>>> import numpy as np
>>> import numpy.linalg as la
>>> np.set_printoptions(suppress=True, linewidth=120)
>>> X = np.loadtxt("out10.csv", delimiter=",")
>>> X
array([[ 3., -3.,  0.,  3.,  2., -3., -4., -2.,  4.,  5.,  0.],
       [ 0., -1.,  5.,  3.,  1., -3., -3.,  5., -5.,  4.,  1.],
       [ 0.,  0., -1.,  0.,  4.,  1., -1.,  1., -2., -3.,  5.],
       [ 0.,  0.,  0., -1.,  3.,  2., -1., -3., -2., -4., -3.],
       [ 0.,  0.,  0.,  0.,  2.,  4.,  3., -2.,  3., -2.,  1.],
       [ 0.,  0.,  0.,  0.,  0.,  4.,  5.,  3.,  5.,  0.,  4.],
       [ 0.,  0.,  0.,  0.,  0.,  0., -5.,  5.,  5.,  1.,  2.],
       [ 0.,  0.,  0.,  0.,  0.,  0.,  0.,  0.,  3.,  2., -4.],
       [ 0.,  0.,  0.,  0.,  0.,  0.,  0.,  0.,  3.,  2.,  5.],
       [ 0.,  0.,  0.,  0.,  0.,  0.,  0.,  0.,  0., -2., -2.],
       [ 0.,  0.,  0.,  0.,  0.,  0.,  0.,  0.,  0.,  0.,  5.]])
>>> rank = la.matrix_rank(X)
>>> rank
np.int64(10)
>>> ns = la.svd(X)[2][rank:].T
>>> np.round(ns @ ns.T, 1) + 0
array([[0.5, 0.5, 0.1, 0. , 0. , 0. , 0. , 0. , 0. , 0. , 0. ],
       [0.5, 0.5, 0.1, 0. , 0. , 0. , 0. , 0. , 0. , 0. , 0. ],
       [0.1, 0.1, 0. , 0. , 0. , 0. , 0. , 0. , 0. , 0. , 0. ],
       [0. , 0. , 0. , 0. , 0. , 0. , 0. , 0. , 0. , 0. , 0. ],
       [0. , 0. , 0. , 0. , 0. , 0. , 0. , 0. , 0. , 0. , 0. ],
       [0. , 0. , 0. , 0. , 0. , 0. , 0. , 0. , 0. , 0. , 0. ],
       [0. , 0. , 0. , 0. , 0. , 0. , 0. , 0. , 0. , 0. , 0. ],
       [0. , 0. , 0. , 0. , 0. , 0. , 0. , 0. , 0. , 0. , 0. ],
       [0. , 0. , 0. , 0. , 0. , 0. , 0. , 0. , 0. , 0. , 0. ],
       [0. , 0. , 0. , 0. , 0. , 0. , 0. , 0. , 0. , 0. , 0. ],
       [0. , 0. , 0. , 0. , 0. , 0. , 0. , 0. , 0. , 0. , 0. ]])
>>> print(la.matrix_rank(X.T @ X), la.matrix_rank(X @ X.T))
10 10
>>> ns.shape
(11, 1)
>>> B = X / la.norm(X, axis=1, keepdims=True)
>>> C2 = B @ B.T
>>> C2[10].round(1)
array([ 0. ,  0.1,  0.7, -0.4,  0.1,  0.4,  0.2, -0.7,  0.8, -0.7,  1. ])
>>> np.round(la.norm(B, axis=1), 1)
array([1., 1., 1., 1., 1., 1., 1., 1., 1., 1., 1.])
>>> C2.round(1) + 0
array([[ 1. ,  0.2, -0.2, -0.3, -0.2, -0.2,  0.4,  0.4,  0.4, -0.4,  0. ],
       [ 0.2,  1. ,  0.1, -0.3, -0.7, -0.3,  0.2, -0.2,  0. , -0.3,  0.1],
       [-0.2,  0.1,  1. ,  0.2,  0.2,  0.2,  0.1, -0.8,  0.3, -0.2,  0.7],
       [-0.3, -0.3,  0.2,  1. ,  0.3, -0.4, -0.5, -0.1, -0.6,  0.7, -0.4],
       [-0.2, -0.7,  0.2,  0.3,  1. ,  0.7, -0.2,  0. ,  0.2,  0.1,  0.1],
       [-0.2, -0.3,  0.2, -0.4,  0.7,  1. ,  0.3,  0. ,  0.6, -0.3,  0.4],
       [ 0.4,  0.2,  0.1, -0.5, -0.2,  0.3,  1. ,  0.2,  0.5, -0.2,  0.2],
       [ 0.4, -0.2, -0.8, -0.1,  0. ,  0. ,  0.2,  1. , -0.2,  0.3, -0.7],
       [ 0.4,  0. ,  0.3, -0.6,  0.2,  0.6,  0.5, -0.2,  1. , -0.8,  0.8],
       [-0.4, -0.3, -0.2,  0.7,  0.1, -0.3, -0.2,  0.3, -0.8,  1. , -0.7],
       [ 0. ,  0.1,  0.7, -0.4,  0.1,  0.4,  0.2, -0.7,  0.8, -0.7,  1. ]])
>>> la.matrix_rank(X, rtol=0.1)
np.int64(8)
>>> np.round(np.sort(la.eigvals(X)), 1)
array([-5., -2., -1., -1., -1.,  0.,  2.,  3.,  3.,  4.,  5.])
>>> la.matrix_rank(X - X[0, 0] * np.eye(11))
np.int64(10)
>>> np.prod(np.diag(X)), round(float(la.det(X)), 1)
(np.float64(-0.0), 0.0)
>>> K = np.load("a.npy")
>>> K
array([[16, 36, 12,  0,  0,  0, 12, 24,  0, 12, 28],
       [36, 81, 27,  0,  0,  0, 27, 54,  0, 27, 63],
       [12, 27,  9,  0,  0,  0,  9, 18,  0,  9, 21],
       [ 0,  0,  0,  0,  0,  0,  0,  0,  0,  0,  0],
       [ 0,  0,  0,  0,  0,  0,  0,  0,  0,  0,  0],
       [ 0,  0,  0,  0,  0,  0,  0,  0,  0,  0,  0],
       [12, 27,  9,  0,  0,  0,  9, 18,  0,  9, 21],
       [24, 54, 18,  0,  0,  0, 18, 36,  0, 18, 42],
       [ 0,  0,  0,  0,  0,  0,  0,  0,  0,  0,  0],
       [12, 27,  9,  0,  0,  0,  9, 18,  0,  9, 21],
       [28, 63, 21,  0,  0,  0, 21, 42,  0, 21, 49]])
>>> evals, evecs = la.eigvalsh(K)
Traceback (most recent call last):
  File "<python-input-22>", line 1, in <module>
    evals, evecs = la.eigvalsh(K)
    ^^^^^^^^^^^^
ValueError: too many values to unpack (expected 2)
>>> evals, evecs = la.eigh(K)
>>> np.round(np.abs(evecs[:, -1]), 1)
array([0.3, 0.6, 0.2, 0. , 0. , 0. , 0.2, 0.4, 0. , 0.2, 0.5])
>>> np.round(la.eigvalsh(K + 2 * np.eye(11)), 1)
array([  2.,   2.,   2.,   2.,   2.,   2.,   2.,   2.,   2.,   2., 211.])
>>> B = X[0, 0] * X[1:] - np.outer(X[1:, 0], X[0])
>>> B
array([[  0.,  -3.,  15.,   9.,   3.,  -9.,  -9.,  15., -15.,  12.,   3.],
       [  0.,   0.,  -3.,   0.,  12.,   3.,  -3.,   3.,  -6.,  -9.,  15.],
       [  0.,   0.,   0.,  -3.,   9.,   6.,  -3.,  -9.,  -6., -12.,  -9.],
       [  0.,   0.,   0.,   0.,   6.,  12.,   9.,  -6.,   9.,  -6.,   3.],
       [  0.,   0.,   0.,   0.,   0.,  12.,  15.,   9.,  15.,   0.,  12.],
       [  0.,   0.,   0.,   0.,   0.,   0., -15.,  15.,  15.,   3.,   6.],
       [  0.,   0.,   0.,   0.,   0.,   0.,   0.,   0.,   9.,   6., -12.],
       [  0.,   0.,   0.,   0.,   0.,   0.,   0.,   0.,   9.,   6.,  15.],
       [  0.,   0.,   0.,   0.,   0.,   0.,   0.,   0.,   0.,  -6.,  -6.],
       [  0.,   0.,   0.,   0.,   0.,   0.,   0.,   0.,   0.,   0.,  15.]])
>>> X[:, 0] / X[0, 0]
array([1., 0., 0., 0., 0., 0., 0., 0., 0., 0., 0.])
>>> la.matrix_rank(B), la.matrix_rank(X)
(np.int64(9), np.int64(10))
>>> U, sigma, vt = la.svd(K)
>>> evecs = vt[:(sigma > 1e-8).sum()]
>>> rng = np.random.default_rng(803)
>>> x0 = K[8] + 2 * K[2] + rng.integers(2) * np.eye(11)[0]
>>> x0
array([25., 54., 18.,  0.,  0.,  0., 18., 36.,  0., 18., 42.])
>>> print(np.round(np.diag(evecs.T @ evecs), 1) + 0)
[0.1 0.4 0.  0.  0.  0.  0.  0.2 0.  0.  0.2]
>>> np.round(evecs.T @ evecs, 1) + 0
array([[0.1, 0.2, 0.1, 0. , 0. , 0. , 0.1, 0.1, 0. , 0.1, 0.1],
       [0.2, 0.4, 0.1, 0. , 0. , 0. , 0.1, 0.3, 0. , 0.1, 0.3],
       [0.1, 0.1, 0. , 0. , 0. , 0. , 0. , 0.1, 0. , 0. , 0.1],
       [0. , 0. , 0. , 0. , 0. , 0. , 0. , 0. , 0. , 0. , 0. ],
       [0. , 0. , 0. , 0. , 0. , 0. , 0. , 0. , 0. , 0. , 0. ],
       [0. , 0. , 0. , 0. , 0. , 0. , 0. , 0. , 0. , 0. , 0. ],
       [0.1, 0.1, 0. , 0. , 0. , 0. , 0. , 0.1, 0. , 0. , 0.1],
       [0.1, 0.3, 0.1, 0. , 0. , 0. , 0.1, 0.2, 0. , 0.1, 0.2],
       [0. , 0. , 0. , 0. , 0. , 0. , 0. , 0. , 0. , 0. , 0. ],
       [0.1, 0.1, 0. , 0. , 0. , 0. , 0. , 0.1, 0. , 0. , 0.1],
       [0.1, 0.3, 0.1, 0. , 0. , 0. , 0.1, 0.2, 0. , 0.1, 0.2]])
>>> np.round(la.norm(K, 2) / la.norm(K), 1)
np.float64(1.0)
>>> [round(float(x), 1) for x in la.svd(K, compute_uv=False)[:3]]
[209.0, 0.0, 0.0]
>>> x0 = np.array([-3, -5, 0, 2, 9, -1, 2, -3, 5, -3, -7])
>>> a = np.maximum(K @ x0, 0)
>>> np.maximum(K @ x0, 0) - np.maximum(-K @ x0, 0)
array([ -508, -1143,  -381,     0,     0,     0,  -381,  -762,     0,  -381,  -889])
>>> np.flatnonzero(a > 1e-9)
array([], dtype=int64)
>>> F = np.load("dump.npy")
>>> F
array([[ 2,  3,  1,  3,  4,  2,  4,  5],
       [ 3,  5,  1,  4,  6,  3,  5,  7],
       [ 1,  1,  1,  2,  2,  1,  3,  3],
       [ 3,  4,  2,  5,  6,  3,  7,  8],
       [ 4,  6,  2,  6,  8,  4,  8, 10],
       [ 2,  3,  1,  3,  4,  2,  4,  5],
       [ 4,  5,  3,  7,  8,  4, 10, 11],
       [ 5,  7,  3,  8, 10,  5, 11, 13]])
>>> U, sigma = la.svd(F)
Traceback (most recent call last):
  File "<python-input-45>", line 1, in <module>
    U, sigma = la.svd(F)
    ^^^^^^^^
ValueError: too many values to unpack (expected 2)
>>> U, sigma, vt = la.svd(F, full_matrices=False)
>>> (sigma > 1e-8).sum()
np.int64(2)
>>> np.round(U.T @ F @ vt.T, 1) + 0
array([[43.2,  0. ,  0. ,  0. ,  0. ,  0. ,  0. ,  0. ],
       [ 0. ,  2.8,  0. ,  0. ,  0. ,  0. ,  0. ,  0. ],
       [ 0. ,  0. ,  0. ,  0. ,  0. ,  0. ,  0. ,  0. ],
       [ 0. ,  0. ,  0. ,  0. ,  0. ,  0. ,  0. ,  0. ],
       [ 0. ,  0. ,  0. ,  0. ,  0. ,  0. ,  0. ,  0. ],
       [ 0. ,  0. ,  0. ,  0. ,  0. ,  0. ,  0. ,  0. ],
       [ 0. ,  0. ,  0. ,  0. ,  0. ,  0. ,  0. ,  0. ],
       [ 0. ,  0. ,  0. ,  0. ,  0. ,  0. ,  0. ,  0. ]])
>>> sigma.round(1) + 0
array([43.2,  2.8,  0. ,  0. ,  0. ,  0. ,  0. ,  0. ])
>>> np.round(vt @ vt.T, 1) + 0
array([[1., 0., 0., 0., 0., 0., 0., 0.],
       [0., 1., 0., 0., 0., 0., 0., 0.],
       [0., 0., 1., 0., 0., 0., 0., 0.],
       [0., 0., 0., 1., 0., 0., 0., 0.],
       [0., 0., 0., 0., 1., 0., 0., 0.],
       [0., 0., 0., 0., 0., 1., 0., 0.],
       [0., 0., 0., 0., 0., 0., 1., 0.],
       [0., 0., 0., 0., 0., 0., 0., 1.]])
>>> evals, evecs = la.eigh(F)
>>> x0 = np.array([7, 5, 9, 0, 3, 7, 3, 4])
>>> x0 @ F @ x0
np.int64(4706)
>>> round(float(x0 @ F @ x0 / (x0 @ x0)), 1), np.round(evals[0], 1), round(float(evals[-1]), 1)
(19.8, np.float64(-0.0), 43.2)
>>> la.cond(F) > 100
np.True_
>>> np.argsort(-la.norm(F, axis=0).round(6), kind="stable")[:3]
array([7, 6, 4])
>>> la.matrix_rank(F, rtol=0.1)
np.int64(1)
>>> [round(float(x), 1) for x in la.svd(F, compute_uv=False)[:3]]
[43.2, 2.8, 0.0]
>>> round(float(la.norm(F, 2) / la.norm(F)), 1)
1.0
>>> U, sigma, vt = la.svd(F)
>>> print(sigma.round(1) + 0)
[43.2  2.8  0.   0.   0.   0.   0.   0. ]
>>> B = U[:, :2] @ np.diag(sigma[:2]) @ vt[:2]
>>> round(float(la.norm(F - B, 2)), 1), round(float(sigma[2]), 1)
(0.0, 0.0)
>>> np.round(la.norm(F - B) / la.norm(F), 1)
np.float64(0.0)
>>> la.matrix_rank(F, rtol=0.05)
np.int64(2)
>>> U, sigma, vt = la.svd(F)
>>> evecs = vt[:(sigma > 1e-8).sum()]
>>> x0 = F[4] + 2 * F[7] + rng.integers(2) * np.eye(8)[4]
>>> x0
array([14., 20.,  8., 22., 29., 14., 30., 36.])
>>> np.allclose(evecs.T @ evecs @ x0, x0)
False
>>> np.round(np.diag(evecs.T @ evecs), 1)
array([0.1, 0.5, 0.1, 0.2, 0.3, 0.1, 0.5, 0.3])
>>> round(la.norm(x0 - evecs.T @ evecs @ x0), 1)
np.float64(0.9)
>>> mat = np.load("layer8.npy")
>>> mat
array([[2, 0, 2, 1, 3, 1, 2, 2, 1, 0],
       [1, 0, 0, 3, 0, 1, 2, 2, 0, 3],
       [0, 2, 2, 0, 1, 1, 3, 0, 3, 1],
       [0, 2, 3, 3, 3, 3, 1, 1, 0, 2],
       [1, 2, 0, 1, 2, 0, 0, 3, 1, 0],
       [2, 0, 3, 1, 3, 0, 1, 2, 2, 3],
       [3, 3, 2, 0, 3, 3, 3, 1, 2, 1],
       [0, 2, 0, 1, 0, 0, 1, 0, 1, 0],
       [2, 1, 3, 1, 1, 1, 2, 0, 3, 1],
       [3, 1, 3, 0, 3, 0, 0, 0, 0, 1],
       [1, 0, 1, 3, 1, 3, 2, 3, 1, 1],
       [0, 2, 0, 1, 0, 0, 1, 0, 1, 0],
       [2, 0, 1, 3, 1, 0, 2, 0, 0, 1],
       [1, 2, 3, 1, 1, 0, 3, 3, 1, 2]])
>>> x0 = np.array([3, 1, 2, 1, 3, 2, 0, 0, 0, 1])
>>> target = mat @ x0
>>> np.round(la.lstsq(mat, target)[0], 1) + 0
array([3., 1., 2., 1., 3., 2., 0., 0., 0., 1.])
>>> try:
...     la.solve(mat, target)
... except la.LinAlgError as e:
...     print("failed:", e)
... 
failed: Last 2 dimensions of the array must be square
>>> target
array([22, 11, 12, 28, 12, 25, 32,  3, 20, 26, 18,  3, 15, 17])
>>> target = target + 0.1 * rng.normal(size=14)
>>> target.round(1)
array([22. , 11. , 11.9, 28. , 11.9, 25. , 32. ,  3.1, 19.9, 25.9, 18. ,  2.9, 15. , 17. ])
>>> c, *_ = la.lstsq(mat, target)
>>> np.round(mat.T @ (target - mat @ c), 1) + 0
array([0., 0., 0., 0., 0., 0., 0., 0., 0., 0.])
>>> c.round()
array([ 3.,  1.,  2.,  1.,  3.,  2.,  0.,  0., -0.,  1.])
>>> z = rng.permutation(10)
>>> B = mat[:, z] * rng.choice([-1, 1], 10)
>>> print(B)
[[-2  2  1  1  0 -2 -3 -2  0 -1]
 [ 0  2  1  0 -3 -2  0 -1  0 -3]
 [-2  3  1  3 -1  0 -1  0  2  0]
 [-3  1  3  0 -2 -1 -3  0  2 -3]
 [ 0  0  0  1  0 -3 -2 -1  2 -1]
 [-3  1  0  2 -3 -2 -3 -2  0 -1]
 [-2  3  3  2 -1 -1 -3 -3  3  0]
 [ 0  1  0  1  0  0  0  0  2 -1]
 [-3  2  1  3 -1  0 -1 -2  1 -1]
 [-3  0  0  0 -1  0 -3 -3  1  0]
 [-1  2  3  1 -1 -3 -1 -1  0 -3]
 [ 0  1  0  1  0  0  0  0  2 -1]
 [-1  2  0  0 -1  0 -1 -2  0 -3]
 [-3  3  0  1 -2 -3 -1 -1  2 -1]]
>>> U, _, vt = la.svd(mat.T @ B)
>>> np.round(la.lstsq(mat, B)[0], 1) + 0
array([[ 0.,  0.,  0.,  0.,  0.,  0.,  0., -1.,  0.,  0.],
       [ 0.,  0.,  0.,  0.,  0.,  0.,  0.,  0.,  1.,  0.],
       [-1.,  0.,  0.,  0.,  0.,  0.,  0.,  0.,  0.,  0.],
       [ 0.,  0.,  0.,  0.,  0.,  0.,  0.,  0.,  0., -1.],
       [ 0.,  0.,  0.,  0.,  0.,  0., -1.,  0.,  0.,  0.],
       [ 0.,  0.,  1.,  0.,  0.,  0.,  0.,  0.,  0.,  0.],
       [ 0.,  1.,  0.,  0.,  0.,  0.,  0.,  0.,  0.,  0.],
       [ 0.,  0.,  0.,  0.,  0., -1.,  0.,  0.,  0.,  0.],
       [ 0.,  0.,  0.,  1.,  0.,  0.,  0.,  0.,  0.,  0.],
       [ 0.,  0.,  0.,  0., -1.,  0.,  0.,  0.,  0.,  0.]])
>>> z
array([2, 6, 5, 8, 9, 7, 4, 0, 1, 3])
>>> print(np.round(U @ vt, 1) + 0)
[[ 0.  0.  0.  0.  0.  0.  0. -1.  0.  0.]
 [ 0.  0.  0.  0.  0.  0.  0.  0.  1.  0.]
 [-1.  0.  0.  0.  0.  0.  0.  0.  0.  0.]
 [ 0.  0.  0.  0.  0.  0.  0.  0.  0. -1.]
 [ 0.  0.  0.  0.  0.  0. -1.  0.  0.  0.]
 [ 0.  0.  1.  0.  0.  0.  0.  0.  0.  0.]
 [ 0.  1.  0.  0.  0.  0.  0.  0.  0.  0.]
 [ 0.  0.  0.  0.  0. -1.  0.  0.  0.  0.]
 [ 0.  0.  0.  1.  0.  0.  0.  0.  0.  0.]
 [ 0.  0.  0.  0. -1.  0.  0.  0.  0.  0.]]
